>>> import numpy as np
>>> import numpy.linalg as la
>>> np.set_printoptions(precision=3, suppress=True, linewidth=120)
>>> def rd(a):
...     return np.round(a, 3) + 0
... 
>>> mat = np.load("arr.npy")
>>> mat
array([[-2.129, -1.094, -1.636],
       [-1.833,  0.262,  0.83 ],
       [-3.05 , -0.197,  0.049],
       [-1.504,  0.96 ,  0.384],
       [ 0.597, -1.426,  2.789],
       [ 0.866, -0.163,  0.11 ],
       [-5.923, -0.322,  0.283],
       [-1.78 , -1.286, -1.918],
       [-2.425, -0.56 ,  2.431],
       [-0.119, -3.584,  2.595],
       [ 3.698,  2.03 , -1.326],
       [-0.417, -2.763,  2.911],
       [ 1.921,  1.332,  2.022],
       [ 2.188, -3.055, -1.249],
       [ 0.303,  6.161,  0.075],
       [ 0.039, -1.967, -0.077],
       [ 2.369, -2.916,  1.048],
       [-0.554, -6.236, -4.635],
       [-1.07 , -0.839, -0.894],
       [-0.275,  1.494, -0.812],
       [-2.157,  2.077, -1.078]])
>>> r0, g = mat[8], mat[20]
>>> print(rd(r0 @ r0))
12.104
>>> rd(r0 @ g)
np.float64(1.447)
>>> pr = (r0 @ g) / (r0 @ r0) * r0
>>> print(rd(la.norm(r0 + g) ** 2 + la.norm(r0 - g) ** 2))
44.465
>>> basis = mat[[16, 5]].astype(float)
>>> for _ in range(4):
...     z = la.norm(mat[:, None] - basis, axis=-1).argmin(axis=1)
...     basis = np.array([mat[z == j].mean(axis=0) for j in range(2)])
... 
>>> print(z)
[1 1 1 1 0 1 1 1 1 0 1 0 1 0 1 0 0 0 1 1 1]
>>> rd(basis[1] - basis[0])
array([-1.683,  3.839, -0.589])
>>> rd(basis)
array([[ 0.586, -3.135,  0.483],
       [-1.097,  0.704, -0.106]])
>>> q, Rm = la.qr(mat)
>>> rd(np.trace(q @ q.T))
np.float64(3.0)
>>> np.allclose(Rm.T @ Rm, mat.T @ mat)
True
>>> K = np.array([[0.7, -0.4, -1.1],
...     [-0.5, -0.2, 0.5],
...     [0.4, -0.4, 0.6],
...     [-0.3, 0.5, -0.3],
...     [0.6, 0.3, 0.9],
...     [0.0, 0.0, 0.9],
...     [0.4, 0.1, 0.0]])
>>> K
array([[ 0.7, -0.4, -1.1],
       [-0.5, -0.2,  0.5],
       [ 0.4, -0.4,  0.6],
       [-0.3,  0.5, -0.3],
       [ 0.6,  0.3,  0.9],
       [ 0. ,  0. ,  0.9],
       [ 0.4,  0.1,  0. ]])
>>> def softmax(z):
...     e = np.exp(z - z.max(axis=-1, keepdims=True))
...     return e / e.sum(axis=-1, keepdims=True)
... 
>>> rd(softmax(10 * K[6]))
array([0.936, 0.047, 0.017])
>>> rd(softmax(K[6] + -1))
array([0.415, 0.307, 0.278])
>>> scores = K @ K.T / np.sqrt(3)
>>> rd(softmax(scores)[6] @ K)
array([ 0.225, -0.017,  0.202])
>>> A2 = np.array([[0, 1], [3, 0], [0, 2]])
>>> la.matrix_rank(mat @ A2)
np.int64(2)
>>> np.vstack([mat, A2.T]).shape
(23, 3)
>>> arr = np.loadtxt("sample19.csv", delimiter=",")
>>> arr
array([[ 5. , -1.6,  0.3, -0.9, -2.2, -0.6,  0.1, -1.2],
       [ 8. , -0.7, -0.9, -0.1, -0.7, -0.5, -1. , -0.7],
       [ 2. ,  1. ,  0.6, -1. , -0.8,  0.8,  0.5,  0.4],
       [ 6. , -1.9, -1.9, -0.4,  0.8,  0.2,  0.7,  1.7],
       [-3. ,  0.7, -0.3, -0.9, -1. ,  0.3,  1. , -2.1],
       [ 3. ,  0. ,  0.4, -0.7, -0.5, -0.2,  0.6,  0.2],
       [ 5. , -1.3,  1.2,  1.8,  0.2, -0.4,  0.7, -0.6],
       [ 0. , -1.6, -0.3, -0.9,  0.3, -1. , -0.2, -0.4],
       [-4. ,  1.2,  0.6,  1.7,  1.6,  0.3,  0.3,  0.4],
       [-7. ,  1.1, -0.4, -1.8,  0.9,  0.4, -0.9, -0.7],
       [-8. ,  0.8,  0.7, -0.4, -1.1,  0.2,  0.2,  0.4]])
>>> P = arr @ la.solve(arr.T @ arr, arr.T)
>>> rd(P @ arr[:, 2])
array([ 0.3, -0.9,  0.6, -1.9, -0.3,  0.4,  1.2, -0.3,  0.6, -0.4,  0.7])
>>> rd(la.eigvalsh(P))
array([0., 0., 0., 1., 1., 1., 1., 1., 1., 1., 1.])
>>> la.matrix_rank(np.eye(11) - P)
np.int64(3)
